In [1]: import numpy as np

In [2]: np.set_printoptions(suppress=True, linewidth=120)

In [3]: r0 = np.array([1, 1, 2])

In [4]: M = 4 * np.eye(3) + np.outer(r0, r0)

In [5]: M
Out[5]: 
array([[5., 1., 2.],
       [1., 5., 2.],
       [2., 2., 8.]])

In [6]: w, vecs = np.linalg.eigh(M)

In [7]: np.round(vecs @ np.diag(w) @ vecs.T, 2)
Out[7]: 
array([[5., 1., 2.],
       [1., 5., 2.],
       [2., 2., 8.]])

In [8]: np.round(np.linalg.eigvalsh(M + 4 * np.eye(3)), 2)
Out[8]: array([ 8.,  8., 14.])

In [9]: np.unique(w.round(6) + 0, return_counts=True)[1]
Out[9]: array([2, 1])

In [10]: np.round(vecs.T @ vecs, 2) + 0
Out[10]: 
array([[1., 0., 0.],
       [0., 1., 0.],
       [0., 0., 1.]])

In [11]: (w > 1e-8).sum(), (w < -1e-8).sum()
Out[11]: (np.int64(3), np.int64(0))

In [12]: np.round(np.linalg.svd(M, compute_uv=False), 2)
Out[12]: array([10.,  4.,  4.])

In [13]: (M + M.T) / 2
Out[13]: 
array([[5., 1., 2.],
       [1., 5., 2.],
       [2., 2., 8.]])

In [14]: (M - M.T) / 2
Out[14]: 
array([[0., 0., 0.],
       [0., 0., 0.],
       [0., 0., 0.]])

In [15]: r0 = np.array([5, 7, 7])

In [16]: A2 = M + np.outer(r0, np.eye(3)[0])

In [17]: np.linalg.matrix_rank(np.linalg.inv(A2) - np.linalg.inv(M), tol=1e-8)
Out[17]: np.int64(1)

In [18]: A2
Out[18]: 
array([[10.,  1.,  2.],
       [ 8.,  5.,  2.],
       [ 9.,  2.,  8.]])

In [19]: round(float(np.linalg.det(A2) / np.linalg.det(M)), 2), round(1 + np.linalg.solve(M, r0)[0], 2)
Out[19]: (1.6, np.float64(1.6))

In [20]: X = np.loadtxt("arr.csv", delimiter=",")

In [21]: X
Out[21]: 
array([[ 0.,  5.,  5.,  2.,  5.],
       [-5.,  0.,  0., -3., -1.],
       [-5.,  0.,  0., -3.,  2.],
       [-2.,  3.,  3.,  0.,  5.],
       [-5.,  1., -2., -5.,  0.]])

In [22]: np.linalg.cond(X) > 100
Out[22]: np.True_

In [23]: np.argsort(-np.linalg.norm(X, axis=0).round(6), kind="stable")[:3]
Out[23]: array([0, 4, 3])

In [24]: [round(float(x), 2) for x in np.linalg.svd(X, compute_uv=False)[:3]]
Out[24]: [11.09, 11.09, 1.99]

In [25]: np.linalg.matrix_rank(X, rtol=0.1)
Out[25]: np.int64(4)

In [26]: rng = np.random.default_rng(72)

In [27]: z = rng.permutation(5)

In [28]: z
Out[28]: array([4, 3, 2, 1, 0])

In [29]: A2 = X[z][:, z]

In [30]: np.allclose(A2, X)
Out[30]: False
